% python3 -q
>>> import numpy as np
>>> np.set_printoptions(precision=3, suppress=True, linewidth=140)
>>> rng = np.random.default_rng(9926)
>>> M = np.eye(4, dtype=int)[rng.permutation(4)]
>>> print(M)
[[0 1 0 0]
 [0 0 1 0]
 [1 0 0 0]
 [0 0 0 1]]
>>> # rows sum to 1
>>> print(np.round(np.poly(M), 3) + 0)
[ 1. -1.  0. -1.  1.]
>>> print(np.round(np.linalg.det(M.T), 3))
1.0
>>> print(round(float(np.linalg.det(2 * M)), 3), round(float(np.linalg.det(M)), 3))
16.0 1.0
>>> print(np.kron(np.eye(2, dtype=int), M))
[[0 1 0 0 0 0 0 0]
 [0 0 1 0 0 0 0 0]
 [1 0 0 0 0 0 0 0]
 [0 0 0 1 0 0 0 0]
 [0 0 0 0 0 1 0 0]
 [0 0 0 0 0 0 1 0]
 [0 0 0 0 1 0 0 0]
 [0 0 0 0 0 0 0 1]]
>>> print(round(float(np.linalg.det(M[::-1])), 3))
1.0
>>> print(np.einsum("ii->", M))
1
>>> P = np.triu(np.array([[0, 1, 3, 0], [2, 3, 0, 3], [1, 0, 1, 0], [1, 3, 1, 2]]), 1) + np.eye(4)
>>> B = P @ M @ np.linalg.inv(P)
>>> print(P @ M - M @ P)
[[ 3.  0.  1. -3.]
 [ 0.  0.  0.  3.]
 [ 0. -1. -3.  0.]
 [ 0.  0.  0.  0.]]
>>> print(np.trace(B), np.trace(M))
1.0 1
>>> print(np.round(np.poly(B), 3) + 0)
[ 1. -1.  0. -1.  1.]
>>> w1 = np.array([[1, 4, -2, 4, 9, 0],
...     [-7, 7, -3, -8, -7, 1],
...     [8, 9, -7, 2, -4, -5],
...     [6, 0, 4, 2, -7, 3]])
>>> c = np.array([1, 0, -1, 0, -1, 1])
>>> H = np.maximum(M @ w1 + c, 0)
>>> print((H > 0).astype(int))
[[0 1 0 0 0 1]
 [1 1 0 1 0 0]
 [1 1 0 1 1 1]
 [1 0 1 1 0 1]]
>>> basis = np.array([[-3, 1], [3, 3], [1, -2], [2, -1], [-3, 2], [3, 0]])
>>> print(w1 @ basis)
[[-12  31]
 [ 47  14]
 [ -3  39]
 [ 20 -18]]
>>> print(H @ basis)
[[27 21]
 [ 4 34]
 [-7 26]
 [-2 -1]]
>>> print(M[:, 0] @ M[:, 1])
0
>>> print(np.linalg.svd(M, compute_uv=False))
[1. 1. 1. 1.]
>>> print(M @ M.T)
[[1 0 0 0]
 [0 1 0 0]
 [0 0 1 0]
 [0 0 0 1]]
>>> X = rng.normal(size=(24, 3))
>>> X = 10 * X / np.linalg.norm(X, axis=1, keepdims=True)
>>> print(X)
[[ 1.242 -6.751  7.272]
 [ 2.306 -8.577  4.595]
 [-1.636 -9.028  3.978]
 [ 7.801 -3.639 -5.089]
 [-4.678  8.815  0.638]
 [ 2.48   5.882  7.697]
 [-7.12   3.117  6.292]
 [-7.282 -5.681  3.835]
 [ 5.091  8.606  0.13 ]
 [ 4.995 -5.507  6.687]
 [ 9.586 -1.467 -2.44 ]
 [-0.159  1.335  9.909]
 [-2.469  0.42   9.681]
 [-6.829  2.874 -6.716]
 [-3.838  1.768 -9.063]
 [ 7.033 -6.994 -1.276]
 [ 5.712  7.403  3.546]
 [-3.686 -4.826  7.945]
 [-6.875  2.155  6.935]
 [-9.28   3.665  0.667]
 [ 7.442  6.679 -0.085]
 [-3.011  7.086  6.381]
 [ 0.721 -9.913 -1.1  ]
 [-0.434  3.867 -9.212]]
>>> Ac = X - X.mean(axis=0)
>>> V = np.linalg.svd(Ac)[2][:2]
>>> B = Ac - Ac @ V.T @ V
>>> print((Ac @ V.T).std(axis=0))
[6.104 5.866]
>>> print(np.linalg.norm(B, axis=1).round(6).argmax())
13
>>> print(np.diag(V.T @ V))
[0.505 0.836 0.659]
>>> print(B.std(axis=0))
[3.43  1.973 2.846]
>>> print(np.round(np.cov(Ac @ V.T, rowvar=False), 3) + 0)
[[38.882  0.   ]
 [ 0.    35.911]]
